$ python3 -q
>>> import numpy as np
>>> np.set_printoptions(precision=2, suppress=True, linewidth=200, legacy="1.25")
>>> rng = np.random.default_rng(334)
>>> lab = rng.integers(0, 3, 3)
>>> data = (lab[:, None] == lab) * 5 + np.eye(3)
>>> print(data)
[[6. 5. 0.]
 [5. 6. 0.]
 [0. 0. 6.]]
>>> x0 = np.ones(3)
>>> for _ in range(3):
...     x0 = data @ x0
...     x0 /= np.linalg.norm(x0)
...     print(round(x0 @ data @ x0, 2))
... 
10.35
10.79
10.94
>>> print(np.round(np.linalg.eigvalsh(data)[-1], 2))
11.0
>>> print(x0)
[0.7  0.7  0.11]
>>> M = np.load("dump.npy")
>>> print(M)
[[0. 3. 2. 3. 2.]
 [3. 0. 0. 0. 0.]
 [2. 0. 0. 0. 0.]
 [3. 0. 0. 0. 0.]
 [2. 0. 0. 0. 0.]]
>>> U, sigma, VT = np.linalg.svd(M)
>>> V = VT[:(sigma > 1e-8).sum()]
>>> x0 = M[3] + 3 * M[4] + rng.integers(2) * np.eye(5)[2]
>>> print(x0)
[9. 0. 0. 0. 0.]
>>> print(np.diag(V.T @ V))
[1.   0.35 0.15 0.35 0.15]
>>> print(np.allclose(V.T @ V @ x0, x0))
True
>>> w, V = np.linalg.eigh(M)
>>> print(np.abs(V[:, -1]))
[0.71 0.42 0.28 0.42 0.28]
>>> print(np.round(V.T @ M @ V, 2) + 0)
[[-5.1  0.   0.   0.   0. ]
 [ 0.   0.   0.   0.   0. ]
 [ 0.   0.   0.   0.   0. ]
 [ 0.   0.   0.   0.   0. ]
 [ 0.   0.   0.   0.   5.1]]
>>> print(np.linalg.eigvalsh(M + 3 * np.eye(5)))
[-2.1  3.   3.   3.   8.1]
>>> print(np.unique(w.round(6) + 0, return_counts=True)[1])
[1 3 1]
>>> print(w.sum(), np.trace(M))
0.0 0.0
>>> proj = np.triu(np.array([[0, 5, 5], [1, -4, -1], [-5, 4, -4]]), 1) + np.eye(3)
>>> A2 = proj @ data @ np.linalg.inv(proj)
>>> print(round(np.linalg.det(A2), 2))
66.0
>>> print(np.trace(A2), np.trace(data))
18.0 18.0
>>> print(np.poly(A2))
[  1. -18.  83. -66.]
>>> print(np.linalg.lstsq(M[:-1].T, M[-1])[2])
2
>>> print(round(np.trace(np.linalg.pinv(M) @ M), 2))
2.0
>>> w, V = np.linalg.eigh(M)
>>> x0 = np.array([2, 0, 2, 0, 1])
>>> print((np.sign(V[:, -1].round(6)) == np.sign(V[0, -1].round(6))).astype(int))
[1 1 1 1 1]
>>> print(np.linalg.eigvalsh(M[1:, 1:]))
[0. 0. 0. 0.]
>>> print(x0 @ M @ x0)
24.0
>>> print(np.abs(M).sum(axis=1).max(), round(float(np.abs(w).max()), 2))
10.0 5.1
>>> print(V * np.maximum(w, 0) @ V.T)
[[2.55 1.5  1.   1.5  1.  ]
 [1.5  0.88 0.59 0.88 0.59]
 [1.   0.59 0.39 0.59 0.39]
 [1.5  0.88 0.59 0.88 0.59]
 [1.   0.59 0.39 0.59 0.39]]
>>> E = np.array([[6, -3, 3], [6, -3, 0], [6, -3, -1]])
>>> print(E)
[[ 6 -3  3]
 [ 6 -3  0]
 [ 6 -3 -1]]
>>> # rank 2
>>> lab = rng.permutation(3)
>>> print(lab)
[0 2 1]
>>> A2 = E[lab][:, lab]
>>> print(np.trace(A2))
2
>>> print(round(float(np.linalg.det(A2)), 2), np.round(np.linalg.det(E[lab]), 2))
0.0 0.0
>>> print(A2)
[[ 6  3 -3]
 [ 6 -1 -3]
 [ 6  0 -3]]
>>> print(np.allclose(E[:-1].T @ np.linalg.lstsq(E[:-1].T, E[-1])[0], E[-1]))
True
>>> X = np.loadtxt("arr.csv", delimiter=",")
>>> print(X)
[[ 0.5  0.2 -1.1 -0.4  0.  -1.1 -1.8  0.4 -1.1]
 [-1.  -1.   0.   0.7  0.  -0.3  1.2  1.  -0.2]
 [ 1.  -0.1  2.   0.7 -1.4 -0.8 -1.  -0.4 -2.5]
 [-0.4  2.6 -1.   1.1 -0.5  0.4 -1.9 -0.8 -0.5]
 [-2.8  0.4 -0.2  0.   1.1 -0.3  0.2 -0.4 -0.8]
 [-7.2  1.5 -2.1  2.1  0.9 -3.   3.3 -2.4 -0.6]
 [-0.8 -0.2  0.2  0.9  0.9  0.7  0.4  2.   1.2]
 [ 2.1  0.5  2.3  0.5 -0.2  0.1  1.9  0.4 -0.7]
 [ 0.7  1.  -1.6 -0.4  0.   0.7 -0.8  0.1  0.7]
 [ 1.4 -2.  -1.   0.4 -0.6  0.9  1.  -0.9  1. ]
 [-0.2  0.  -0.7  1.2 -0.4  0.5 -0.2  1.2  0.1]]
>>> ang = np.radians(45)
>>> r_ = np.eye(9)
>>> r_[6, 6] = r_[1, 1] = np.cos(ang)
>>> r_[6, 1], r_[1, 6] = -np.sin(ang), np.sin(ang)
>>> print(r_)
[[ 1.    0.    0.    0.    0.    0.    0.    0.    0.  ]
 [ 0.    0.71  0.    0.    0.    0.    0.71  0.    0.  ]
 [ 0.    0.    1.    0.    0.    0.    0.    0.    0.  ]
 [ 0.    0.    0.    1.    0.    0.    0.    0.    0.  ]
 [ 0.    0.    0.    0.    1.    0.    0.    0.    0.  ]
 [ 0.    0.    0.    0.    0.    1.    0.    0.    0.  ]
 [ 0.   -0.71  0.    0.    0.    0.    0.71  0.    0.  ]
 [ 0.    0.    0.    0.    0.    0.    0.    1.    0.  ]
 [ 0.    0.    0.    0.    0.    0.    0.    0.    1.  ]]
>>> A2 = X @ r_.T
>>> print(np.allclose(X @ X.T, A2 @ A2.T))
True
>>> print(np.allclose(np.linalg.norm(X, axis=1), np.linalg.norm(A2, axis=1)))
True
>>> print(np.round(np.linalg.det(r_), 2), np.round(np.trace(r_), 2))
1.0 8.41
>>> x0 = np.array([2, -7, -6, 1, 2, 6, -1, 0, 1])
>>> rhs = r_ @ x0
>>> print(rhs)
[ 2.   -5.66 -6.    1.    2.    6.    4.24  0.    1.  ]
>>> print(np.linalg.solve(r_, rhs))
[ 2. -7. -6.  1.  2.  6. -1.  0.  1.]
>>> lab = rng.permutation(9)
>>> A2 = X[:, lab] * rng.choice([-1, 1], 9)
>>> print(A2)
[[ 1.1  0.   0.4  0.2 -0.4 -1.8 -1.1  1.1 -0.5]
 [ 0.2  0.   1.  -1.   0.7  1.2  0.   0.3  1. ]
 [ 2.5 -1.4 -0.4 -0.1  0.7 -1.   2.   0.8 -1. ]
 [ 0.5 -0.5 -0.8  2.6  1.1 -1.9 -1.  -0.4  0.4]
 [ 0.8  1.1 -0.4  0.4  0.   0.2 -0.2  0.3  2.8]
 [ 0.6  0.9 -2.4  1.5  2.1  3.3 -2.1  3.   7.2]
 [-1.2  0.9  2.  -0.2  0.9  0.4  0.2 -0.7  0.8]
 [ 0.7 -0.2  0.4  0.5  0.5  1.9  2.3 -0.1 -2.1]
 [-0.7  0.   0.1  1.  -0.4 -0.8 -1.6 -0.7 -0.7]
 [-1.  -0.6 -0.9 -2.   0.4  1.  -1.  -0.9 -1.4]
 [-0.1 -0.4  1.2  0.   1.2 -0.2 -0.7 -0.5  0.2]]
>>> U, _, VT = np.linalg.svd(X.T @ A2)
>>> print(np.round(U @ VT, 2) + 0)
[[ 0.  0.  0.  0.  0.  0.  0.  0. -1.]
 [ 0.  0.  0.  1.  0.  0.  0.  0.  0.]
 [ 0.  0.  0.  0.  0.  0.  1.  0.  0.]
 [ 0.  0.  0.  0.  1.  0.  0.  0.  0.]
 [ 0.  1.  0.  0.  0.  0.  0.  0.  0.]
 [ 0.  0.  0.  0.  0.  0.  0. -1.  0.]
 [ 0.  0.  0.  0.  0.  1.  0.  0.  0.]
 [ 0.  0.  1.  0.  0.  0.  0.  0.  0.]
 [-1.  0.  0.  0.  0.  0.  0.  0.  0.]]
>>> print(lab)
[8 4 7 1 3 6 2 5 0]
